% python3 -q
>>> import numpy as np
>>> np.set_printoptions(precision=3, suppress=True, linewidth=140)
>>> feats = np.load("sample3.npy")
>>> feats
array([[ -6.876,  -7.017,  -7.006,   4.005,  -2.014,   3.045,  -2.036,   0.996,   0.003],
       [  6.957,   6.982,  13.957,  11.994,   8.002,   9.007,   0.983,  10.029,  -0.022],
       [  5.01 ,   5.013,   1.028, -12.018,  -1.98 ,  -8.923,   1.982,  -7.061,   0.048],
       [ -8.993,  -8.932,  -6.016,  11.946,  -0.053,   8.962,  -3.01 ,   6.015,  -0.011],
       [ -2.008,  -1.991,  -5.889,  -8.026,  -4.009,  -6.037,   0.012,  -6.045,  -0.027],
       [  2.054,   2.053,  -0.941,  -8.05 ,  -2.021,  -5.979,   1.051,  -5.016,  -0.022],
       [-10.951, -10.979, -19.002, -11.992,  -9.999,  -9.013,  -2.002, -11.003,  -0.07 ],
       [ -9.974, -10.048, -15.998,  -8.003,  -7.992,  -6.058,  -2.012,  -8.058,  -0.064],
       [ -5.07 ,  -4.967,  -8.037,  -3.974,  -3.877,  -2.997,  -1.031,  -3.918,  -0.033],
       [ -3.041,  -3.045,  -9.018, -12.031,  -5.997,  -8.937,   0.   ,  -9.102,   0.009]])
>>> def softmax(z):
...     e = np.exp(z - z.max(axis=-1, keepdims=True))
...     return e / e.sum(axis=-1, keepdims=True)
... 
>>> print(np.round(softmax(feats[8]), 3) + 0)
[0.004 0.005 0.    0.013 0.014 0.035 0.246 0.014 0.669]
>>> softmax(feats).sum(axis=1)
array([1., 1., 1., 1., 1., 1., 1., 1., 1., 1.])
>>> print(np.round(softmax(10 * feats[8]), 3) + 0)
[0. 0. 0. 0. 0. 0. 0. 0. 1.]
>>> np.round(softmax(feats[8] + 4), 3) + 0
array([0.004, 0.005, 0.   , 0.013, 0.014, 0.035, 0.246, 0.014, 0.669])
>>> S = feats @ feats.T / np.sqrt(9)
>>> softmax(S).round(6).argmax(axis=1)
array([3, 1, 2, 3, 6, 2, 6, 6, 6, 6])
>>> np.round(softmax(S + np.triu(np.full(S.shape, -np.inf), 1)), 3) + 0
array([[1.   , 0.   , 0.   , 0.   , 0.   , 0.   , 0.   , 0.   , 0.   , 0.   ],
       [0.   , 1.   , 0.   , 0.   , 0.   , 0.   , 0.   , 0.   , 0.   , 0.   ],
       [0.   , 0.   , 1.   , 0.   , 0.   , 0.   , 0.   , 0.   , 0.   , 0.   ],
       [0.   , 0.   , 0.   , 1.   , 0.   , 0.   , 0.   , 0.   , 0.   , 0.   ],
       [0.   , 0.   , 0.001, 0.   , 0.999, 0.   , 0.   , 0.   , 0.   , 0.   ],
       [0.   , 0.   , 1.   , 0.   , 0.   , 0.   , 0.   , 0.   , 0.   , 0.   ],
       [0.   , 0.   , 0.   , 0.   , 0.   , 0.   , 1.   , 0.   , 0.   , 0.   ],
       [0.   , 0.   , 0.   , 0.   , 0.   , 0.   , 1.   , 0.   , 0.   , 0.   ],
       [0.   , 0.   , 0.   , 0.   , 0.   , 0.   , 1.   , 0.   , 0.   , 0.   ],
       [0.   , 0.   , 0.   , 0.   , 0.   , 0.   , 1.   , 0.   , 0.   , 0.   ]])
>>> W0 = np.loadtxt("mat.csv", delimiter=",")
>>> W0
array([[-0.413, -0.225, -0.174,  0.098,  0.05 ,  0.265, -0.193, -0.63 ,  0.305, -0.051, -0.164, -0.001, -0.327,  0.058,  0.011],
       [ 0.   , -0.393,  0.017,  0.09 ,  0.323, -0.314,  0.324, -0.222, -0.136, -0.485, -0.237,  0.159,  0.374, -0.072, -0.011],
       [ 0.191,  0.156, -0.265,  0.646,  0.255,  0.132, -0.268, -0.053, -0.228,  0.063, -0.011, -0.173,  0.132, -0.187, -0.395],
       [ 0.159,  0.401,  0.201, -0.153,  0.373,  0.306,  0.006,  0.002,  0.165, -0.195, -0.067,  0.615, -0.131, -0.046, -0.226],
       [ 0.064, -0.175,  0.012,  0.157, -0.495,  0.352,  0.058, -0.088,  0.025, -0.361,  0.576,  0.204,  0.193, -0.117, -0.076],
       [ 0.476, -0.133, -0.189,  0.001, -0.252, -0.034, -0.216,  0.229,  0.153, -0.489, -0.368, -0.116, -0.38 ,  0.017,  0.007],
       [-0.064, -0.139,  0.175, -0.162,  0.281, -0.254, -0.038, -0.024, -0.261, -0.207,  0.489, -0.207, -0.53 , -0.018, -0.316],
       [ 0.508,  0.146,  0.224, -0.106, -0.131, -0.281, -0.15 , -0.579,  0.132,  0.118,  0.084, -0.082,  0.18 ,  0.329, -0.14 ],
       [ 0.064, -0.044,  0.224,  0.102, -0.051,  0.429,  0.593,  0.019, -0.086,  0.027, -0.207, -0.314, -0.107,  0.388, -0.288],
       [ 0.   ,  0.052,  0.222,  0.342, -0.204, -0.357,  0.36 , -0.019,  0.432,  0.183, -0.043,  0.065, -0.241, -0.47 , -0.167],
       [-0.445,  0.465,  0.258,  0.058, -0.385, -0.177, -0.158, -0.07 , -0.309, -0.338, -0.261, -0.033,  0.043,  0.036, -0.157],
       [-0.064, -0.087,  0.456, -0.174,  0.18 ,  0.22 , -0.275,  0.117,  0.369, -0.151, -0.038, -0.469,  0.32 , -0.3  , -0.078],
       [ 0.222, -0.088,  0.488,  0.228,  0.025,  0.191, -0.081, -0.183, -0.406,  0.078, -0.09 ,  0.047, -0.221, -0.23 ,  0.54 ],
       [ 0.064,  0.532, -0.282, -0.029,  0.161,  0.032,  0.33 , -0.199,  0.106, -0.301,  0.192, -0.365, -0.028, -0.145,  0.405],
       [-0.127,  0.036,  0.223,  0.516,  0.185, -0.152, -0.119,  0.251,  0.313, -0.163,  0.198,  0.05 , -0.014,  0.543,  0.266]])
>>> # columns are unit length and at right angles
>>> rng = np.random.default_rng(18291)
>>> z = rng.permutation(15)
>>> z
array([ 3, 11,  4,  6,  1, 12,  5, 14, 13,  2, 10,  8,  9,  7,  0])
>>> other = W0[z][:, z]
>>> round(np.linalg.det(other), 3), np.round(np.linalg.det(W0[z]), 3)
(np.float64(1.0), np.float64(-1.0))
>>> np.allclose(other, W0)
False
>>> print(np.diag(other))
[-0.153 -0.469 -0.495 -0.038 -0.393 -0.221 -0.034  0.266 -0.145 -0.265 -0.261 -0.086  0.183 -0.579 -0.413]
>>> x = np.array([-2, -1, 2, -2, 0, 0, -2, 2, 1, -2, 1, -1, -2, -1, -2])
>>> np.sort(np.abs(np.degrees(np.angle(np.linalg.eigvals(W0)))))
array([  0.   ,  31.938,  31.938,  67.358,  67.358, 110.513, 110.513, 116.147, 116.147, 132.917, 132.917, 148.213, 148.213, 164.52 ,
       164.52 ])
>>> [p for p in range(1, 25) if np.allclose(np.linalg.matrix_power(W0, p), np.eye(15))]
[]
>>> 15 - np.linalg.matrix_rank(W0 - np.eye(15), tol=1e-8)
np.int64(1)
>>> print(np.abs(np.linalg.eigvals(W0)))
[1. 1. 1. 1. 1. 1. 1. 1. 1. 1. 1. 1. 1. 1. 1.]
>>> F = np.load("m.npy")
>>> print(F)
[[-1  3  0  2  2  3  3  0 -3  3]
 [-2  3 -2  1  2 -1  2  2  1  0]
 [ 2  2  1  1  3  3  0  3 -1  1]
 [ 2 -1 -2  1  1 -3  1 -3 -2  2]
 [ 1 -3  1  1  3 -1 -2 -2 -2  2]
 [-2 -3  3 -2  2  0  1 -3  1  3]
 [ 2  1  2  0 -2  2 -2  1 -2 -1]
 [-1 -1  3  0  0 -2 -1  1  1 -1]
 [ 2  3 -3  0  3 -2  3 -2 -2  1]
 [-3  0  2  0  3  0 -3 -1 -1  3]]
>>> np.sort(np.abs(np.linalg.eigvals(F)))
array([0.401, 2.832, 2.832, 3.189, 3.189, 3.858, 3.858, 4.899, 4.899, 6.752])
>>> F.inv()
Traceback (most recent call last):
  File "<python-input-30>", line 1, in <module>
    F.inv()
    ^^^^^
AttributeError: 'numpy.ndarray' object has no attribute 'inv'
>>> (F - F.T) / 2
array([[ 0. ,  2.5, -1. ,  0. ,  0.5,  2.5,  0.5,  0.5, -2.5,  3. ],
       [-2.5,  0. , -2. ,  1. ,  2.5,  1. ,  0.5,  1.5, -1. ,  0. ],
       [ 1. ,  2. ,  0. ,  1.5,  1. ,  0. , -1. ,  0. ,  1. , -0.5],
       [ 0. , -1. , -1.5,  0. ,  0. , -0.5,  0.5, -1.5, -1. ,  1. ],
       [-0.5, -2.5, -1. ,  0. ,  0. , -1.5,  0. , -1. , -2.5, -0.5],
       [-2.5, -1. ,  0. ,  0.5,  1.5,  0. , -0.5, -0.5,  1.5,  1.5],
       [-0.5, -0.5,  1. , -0.5,  0. ,  0.5,  0. ,  1. , -2.5,  1. ],
       [-0.5, -1.5,  0. ,  1.5,  1. ,  0.5, -1. ,  0. ,  1.5,  0. ],
       [ 2.5,  1. , -1. ,  1. ,  2.5, -1.5,  2.5, -1.5,  0. ,  1. ],
       [-3. ,  0. ,  0.5, -1. ,  0.5, -1.5, -1. ,  0. , -1. ,  0. ]])
>>> np.linalg.determinant(F)
Traceback (most recent call last):
  File "<python-input-32>", line 1, in <module>
    np.linalg.determinant(F)
    ^^^^^^^^^^^^^^^^^^^^^
AttributeError: module 'numpy.linalg' has no attribute 'determinant'
>>> round(float(np.abs(np.linalg.eigvals(F)).max()), 3)
6.752
>>> other = F / np.linalg.norm(F, axis=1, keepdims=True)
>>> cov = other @ other.T
>>> cov[0].round(3) + 0
array([ 1.   ,  0.409,  0.588,  0.11 ,  0.022,  0.038,  0.   , -0.531,  0.467,  0.252])
>>> (cov - 2 * np.eye(10)).round(6).argmax(axis=1)
array([2, 8, 0, 8, 9, 9, 2, 5, 3, 4])
>>> round(np.degrees(np.arccos(np.clip(cov[0, 3], -1, 1))), 3)
np.float64(83.663)
>>> x = np.array([1, 2, -2, 2, -2, 0, 1, -2, -1, -2])
>>> rhs = F @ x
>>> print(rhs)
[  5   3  -7   9 -11 -22   4 -11  15 -19]
>>> np.round(np.linalg.solve(F, -3 * rhs), 3) + 0
array([-3., -6.,  6., -6.,  6.,  0., -3.,  6.,  3.,  6.])
>>> A = np.load("w.npy")
>>> A
array([[-4,  2,  4, -3, -4,  4, -4],
       [ 2,  6,  4,  1, -4,  3,  0],
       [ 4,  4, -4,  5,  3, -1, -4],
       [-3,  1,  5,  2,  3, -2, -1],
       [-4, -4,  3,  3, -6,  1, -2],
       [ 4,  3, -1, -2,  1,  4, -1],
       [-4,  0, -4, -1, -2, -1, -6]])
>>> print(np.count_nonzero(W0))
223
>>> np.round(np.linalg.norm(W0), 3)
np.float64(3.873)
>>> np.linalg.svd(W0, compute_uv=False)
array([1., 1., 1., 1., 1., 1., 1., 1., 1., 1., 1., 1., 1., 1., 1.])
>>> print(W0.sum(axis=0))
[ 0.635  0.503  1.591  1.612  0.314  0.359  0.173 -1.449  0.573 -2.271  0.053 -0.622 -0.739 -0.214 -0.624]
>>> np.linalg.matrix_rank(W0)
np.int64(15)
>>> round(float(np.abs(W0).max()), 3)
0.646
>>> W0[15]
Traceback (most recent call last):
  File "<python-input-51>", line 1, in <module>
    W0[15]
    ~~^^^^
IndexError: index 15 is out of bounds for axis 0 with size 15
>>> t3 = np.stack([A, 2 * A, A[::-1]])
>>> print(np.einsum("bij,cij->bc", t3, t3))
[[ 540 1080   91]
 [1080 2160  182]
 [  91  182  540]]
>>> t3.shape
(3, 7, 7)
>>> np.linalg.norm(t3, axis=(1, 2))
array([23.238, 46.476, 23.238])
>>> t3.sum(axis=0)
array([[-16,   6,   8, -10, -14,  11, -18],
       [ 10,  21,  11,   1, -11,  13,  -1],
       [  8,   8,  -9,  18,   3,  -2, -14],
       [-12,   4,  20,   8,  12,  -8,  -4],
       [ -8,  -8,   5,  14, -15,   2, -10],
       [ 14,  15,   1,  -5,  -1,  15,  -3],
       [-16,   2,  -8,  -6, -10,   1, -22]])
>>> w, evecs = np.linalg.eigh(A)
>>> np.round(w.sum(), 3), np.trace(A)
(np.float64(-8.0), np.int64(-8))
>>> np.abs(evecs[:, -1]).round(6).argmax()
np.int64(1)
>>> print(np.round(evecs.T @ A @ evecs, 3) + 0)
[[-14.02    0.      0.      0.      0.      0.      0.   ]
 [  0.     -9.94    0.      0.      0.      0.      0.   ]
 [  0.      0.     -6.447   0.      0.      0.      0.   ]
 [  0.      0.      0.     -0.11    0.      0.      0.   ]
 [  0.      0.      0.      0.      3.117   0.      0.   ]
 [  0.      0.      0.      0.      0.      8.094   0.   ]
 [  0.      0.      0.      0.      0.      0.     11.306]]
>>> np.round(evecs.T @ evecs, 3) + 0
array([[1., 0., 0., 0., 0., 0., 0.],
       [0., 1., 0., 0., 0., 0., 0.],
       [0., 0., 1., 0., 0., 0., 0.],
       [0., 0., 0., 1., 0., 0., 0.],
       [0., 0., 0., 0., 1., 0., 0.],
       [0., 0., 0., 0., 0., 1., 0.],
       [0., 0., 0., 0., 0., 0., 1.]])
>>> print(np.linalg.svd(A, compute_uv=False))
[14.02  11.306  9.94   8.094  6.447  3.117  0.11 ]
>>> U, sig, VT = np.linalg.svd(A)
>>> np.argmax(sig[:-1] / (sig[1:] + 1e-6)) + 1
np.int64(6)
>>> sig
array([14.02 , 11.306,  9.94 ,  8.094,  6.447,  3.117,  0.11 ])
>>> other = U[:, :6] @ np.diag(sig[:6]) @ VT[:6]
>>> np.linalg.matrix_rank(A, rtol=0.05)
np.int64(6)
>>> np.linalg.matrix_rank(other)
np.int64(6)
